$ python -q
>>> import numpy as np
>>> np.set_printoptions(precision=2, suppress=True, linewidth=140, legacy="1.25")
>>> M = np.load("sample0.npy")
>>> print(M)
[[ -8.95 -29.94 -13.91  18.04   2.98  15.02  15.98  11.97 -32.99]
 [ -7.98 -12.02 -45.98  -2.    10.96   3.96  21.96  44.99 -31.9 ]
 [-21.97  20.    13.03 -56.98  10.97  -6.02 -18.98   8.03   8.98]
 [ 24.05   0.01 -18.09  20.06  16.97   9.97  20.01  -9.03  -0.01]
 [  5.06  17.99  40.04  19.98 -50.08 -30.96 -34.03 -21.03  41.  ]
 [-25.98  -1.99  18.04   9.03 -58.9  -33.03 -31.01  24.93   6.02]
 [-11.97  -7.97  -3.01  -9.01   3.05   3.97   0.98   9.98 -12.99]
 [  1.91 -15.97  11.99  21.99  -6.     8.     2.05 -15.91  -6.  ]
 [  3.99 -25.94 -63.01  25.94  15.04  12.97  39.98  46.   -45.03]
 [-20.06 -17.96  12.    26.94 -50.   -18.91 -16.97  17.97  -8.08]
 [-16.02 -10.03 -38.94   0.05 -10.03  -9.02  10.03  53.02 -27.08]]
>>> U, sv, vt = np.linalg.svd(M)
>>> print(sv)
[177.52 122.22  90.69  46.9    0.15   0.11   0.1    0.09   0.02]
>>> print(np.argmax(sv[:-1] / (sv[1:] + 1e-6)) + 1)
4
>>> Y = U[:, :4] @ np.diag(sv[:4]) @ vt[:4]
>>> print(np.linalg.matrix_rank(Y))
4
>>> print(np.round(np.abs(M - Y).max(), 2))
0.06
>>> print(round(float(np.linalg.norm(M - Y, 2)), 2), np.round(sv[4], 2))
0.15 0.15
>>> print(round(float(np.linalg.norm(M - Y) / np.linalg.norm(M)), 2))
0.0
>>> print(np.argsort(-np.linalg.norm(M, axis=0).round(6), kind="stable")[:3])
[2 4 7]
>>> print(np.linalg.cond(M) > 100)
True
>>> print(np.linalg.matrix_rank(M, rtol=0.1))
4
>>> print(round(float(np.linalg.norm(M, 2) / np.linalg.norm(M)), 2))
0.74
>>> Y = np.array([[-3, 0, 3],
...     [2, 2, -1],
...     [2, 1, 2],
...     [3, -2, 2],
...     [2, 2, 2],
...     [-1, 3, 3],
...     [0, 1, -1],
...     [2, 3, 1],
...     [2, 0, 2]])
>>> print(np.linalg.matrix_rank(np.vstack([M, Y.T])))
9
>>> print(np.vstack([M, Y.T]).shape)
(14, 9)
>>> t3 = np.stack([M, 3 * M, M[::-1]])
>>> print(np.linalg.matrix_rank(t3))
[9 9 9]
>>> print(t3.shape)
(3, 11, 9)
>>> feats = np.load("test19.npy")
>>> print(feats)
[[1 0 0 0 0 0 0 0 0 0]
 [0 1 0 0 0 0 0 0 0 0]
 [0 1 1 0 0 0 0 0 0 0]
 [0 2 1 1 0 0 0 0 0 0]
 [1 1 2 1 1 0 0 0 0 0]
 [0 2 0 1 1 1 0 0 0 0]
 [2 0 0 2 0 1 1 0 0 0]
 [1 2 1 1 0 2 1 1 0 0]
 [0 1 2 0 2 1 1 1 1 0]
 [1 1 1 1 0 2 0 2 2 1]]
>>> # triangular
>>> rng = np.random.default_rng(2317)
>>> labels = rng.permutation(10)
>>> print(labels)
[7 8 4 9 3 2 6 0 1 5]
>>> Y = feats[labels][:, labels]
>>> print(np.allclose(Y, feats))
False
>>> print(np.sort(np.abs(np.linalg.eigvals(Y))))
[1. 1. 1. 1. 1. 1. 1. 1. 1. 1.]
>>> print(np.trace(Y))
10
